% python3 -q
>>> import numpy as np
>>> np.set_printoptions(precision=2, suppress=True, linewidth=120, floatmode="fixed")
>>> def tidy(a):
...     return np.round(a, 2) + 0
... 
>>> M = np.load("test0.npy")
>>> print(M)
[[ 0  3 -2 -3  0 -4  5 -5]
 [ 0  0  1  4  4  2 -5  5]
 [ 0  0  0  0 -2  1  5 -4]
 [ 0  0  0  0  1  1 -3 -5]
 [ 0  0  0  0  0  2  0  4]
 [ 0  0  0  0  0  0  4  1]
 [ 0  0  0  0  0  0  0  0]
 [ 0  0  0  0  0  0  0  0]]
>>> U, sigma, VT = np.linalg.svd(M, full_matrices=False)
>>> print(tidy(U.T @ M @ VT.T))
[[14.20  0.00  0.00  0.00  0.00  0.00  0.00  0.00]
 [ 0.00  7.38  0.00  0.00  0.00  0.00  0.00  0.00]
 [ 0.00  0.00  4.80  0.00  0.00  0.00  0.00  0.00]
 [ 0.00  0.00  0.00  3.39  0.00  0.00  0.00  0.00]
 [ 0.00  0.00  0.00  0.00  1.70  0.00  0.00  0.00]
 [ 0.00  0.00  0.00  0.00  0.00  0.73  0.00  0.00]
 [ 0.00  0.00  0.00  0.00  0.00  0.00  0.00  0.00]
 [ 0.00  0.00  0.00  0.00  0.00  0.00  0.00  0.00]]
>>> print(U.shape, sigma.shape, VT.shape)
(8, 8) (8,) (8, 8)
>>> print(tidy(VT @ VT.T))
[[1.00 0.00 0.00 0.00 0.00 0.00 0.00 0.00]
 [0.00 1.00 0.00 0.00 0.00 0.00 0.00 0.00]
 [0.00 0.00 1.00 0.00 0.00 0.00 0.00 0.00]
 [0.00 0.00 0.00 1.00 0.00 0.00 0.00 0.00]
 [0.00 0.00 0.00 0.00 1.00 0.00 0.00 0.00]
 [0.00 0.00 0.00 0.00 0.00 1.00 0.00 0.00]
 [0.00 0.00 0.00 0.00 0.00 0.00 1.00 0.00]
 [0.00 0.00 0.00 0.00 0.00 0.00 0.00 1.00]]
>>> print(np.allclose(U * sigma @ VT, M))
True
>>> print(tidy(U.T @ U))
[[1.00 0.00 0.00 0.00 0.00 0.00 0.00 0.00]
 [0.00 1.00 0.00 0.00 0.00 0.00 0.00 0.00]
 [0.00 0.00 1.00 0.00 0.00 0.00 0.00 0.00]
 [0.00 0.00 0.00 1.00 0.00 0.00 0.00 0.00]
 [0.00 0.00 0.00 0.00 1.00 0.00 0.00 0.00]
 [0.00 0.00 0.00 0.00 0.00 1.00 0.00 0.00]
 [0.00 0.00 0.00 0.00 0.00 0.00 1.00 0.00]
 [0.00 0.00 0.00 0.00 0.00 0.00 0.00 1.00]]
